$ python3 -q
>>> import numpy as np
>>> import numpy.linalg as la
>>> np.set_printoptions(precision=2, suppress=True, linewidth=140, sign=" ")
>>> K = np.loadtxt("a.csv", delimiter=",")
>>> K
array([[ 1.32, -0.33, -0.26, -0.24, -0.27, -0.22, -0.43],
       [-0.33,  0.93, -0.14, -0.54,  0.41,  0.09, -0.13],
       [-0.26, -0.14,  0.95,  0.12, -0.14, -0.36,  0.72],
       [-0.24, -0.54,  0.12,  0.49, -0.04,  0.05,  0.2 ],
       [-0.27,  0.41, -0.14, -0.04,  1.48,  0.05, -0.04],
       [-0.22,  0.09, -0.36,  0.05,  0.05,  0.23, -0.21],
       [-0.43, -0.13,  0.72,  0.2 , -0.04, -0.21,  0.6 ]])
>>> rank = la.matrix_rank(K)
>>> rank
np.int64(4)
>>> ns = la.svd(K)[2][rank:].T
>>> la.matrix_rank(K.T @ K), la.matrix_rank(K @ K.T)
(np.int64(4), np.int64(4))
>>> np.allclose(K @ ns, 0)
True
>>> ns.shape
(7, 3)
>>> np.round(K @ ns, 2) + 0
array([[ 0.,  0.,  0.],
       [ 0.,  0.,  0.],
       [ 0.,  0.,  0.],
       [ 0.,  0.,  0.],
       [ 0.,  0.,  0.],
       [ 0.,  0.,  0.],
       [ 0.,  0.,  0.]])
>>> [int(la.matrix_rank(np.delete(K, i, axis=0))) for i in range(7)]
[4, 4, 4, 4, 4, 4, 4]
>>> [int(la.matrix_rank(K[:i])) for i in range(1, len(K) + 1)]
[1, 2, 3, 4, 4, 4, 4]
>>> evals, V = la.eigh(K)
>>> x0 = np.array([2, -1, 5, -2, 1, 1, 5])
>>> round(np.abs(K).sum(axis=1).max(), 2), round(float(np.abs(evals).max()), 2)
(np.float64(3.08), 2.0)
>>> V * np.maximum(evals, 0) @ V.T
array([[ 1.32, -0.33, -0.26, -0.24, -0.27, -0.22, -0.43],
       [-0.33,  0.93, -0.14, -0.54,  0.41,  0.09, -0.13],
       [-0.26, -0.14,  0.95,  0.12, -0.14, -0.36,  0.72],
       [-0.24, -0.54,  0.12,  0.49, -0.04,  0.05,  0.2 ],
       [-0.27,  0.41, -0.14, -0.04,  1.48,  0.05, -0.04],
       [-0.22,  0.09, -0.36,  0.05,  0.05,  0.23, -0.21],
       [-0.43, -0.13,  0.72,  0.2 , -0.04, -0.21,  0.6 ]])
>>> W0 = np.load("x.npy")
>>> W0
array([[ 1,  2, -3,  1,  2],
       [ 2,  1,  2, -3,  1],
       [-3,  2,  1,  2, -3],
       [ 1, -3,  2,  1,  2],
       [ 2,  1, -3,  2,  1]])
>>> np.einsum("ij,ji->", W0, W0)
np.int64(103)
>>> np.kron(np.eye(2, dtype=int), W0)
array([[ 1,  2, -3,  1,  2,  0,  0,  0,  0,  0],
       [ 2,  1,  2, -3,  1,  0,  0,  0,  0,  0],
       [-3,  2,  1,  2, -3,  0,  0,  0,  0,  0],
       [ 1, -3,  2,  1,  2,  0,  0,  0,  0,  0],
       [ 2,  1, -3,  2,  1,  0,  0,  0,  0,  0],
       [ 0,  0,  0,  0,  0,  1,  2, -3,  1,  2],
       [ 0,  0,  0,  0,  0,  2,  1,  2, -3,  1],
       [ 0,  0,  0,  0,  0, -3,  2,  1,  2, -3],
       [ 0,  0,  0,  0,  0,  1, -3,  2,  1,  2],
       [ 0,  0,  0,  0,  0,  2,  1, -3,  2,  1]])
>>> la.eigvals(W0)
array([-6.28, -1.19,  6.41,  1.86,  4.19])
>>> np.poly(W0)
array([   1.,   -5.,  -39.,  205.,  -25., -375.])
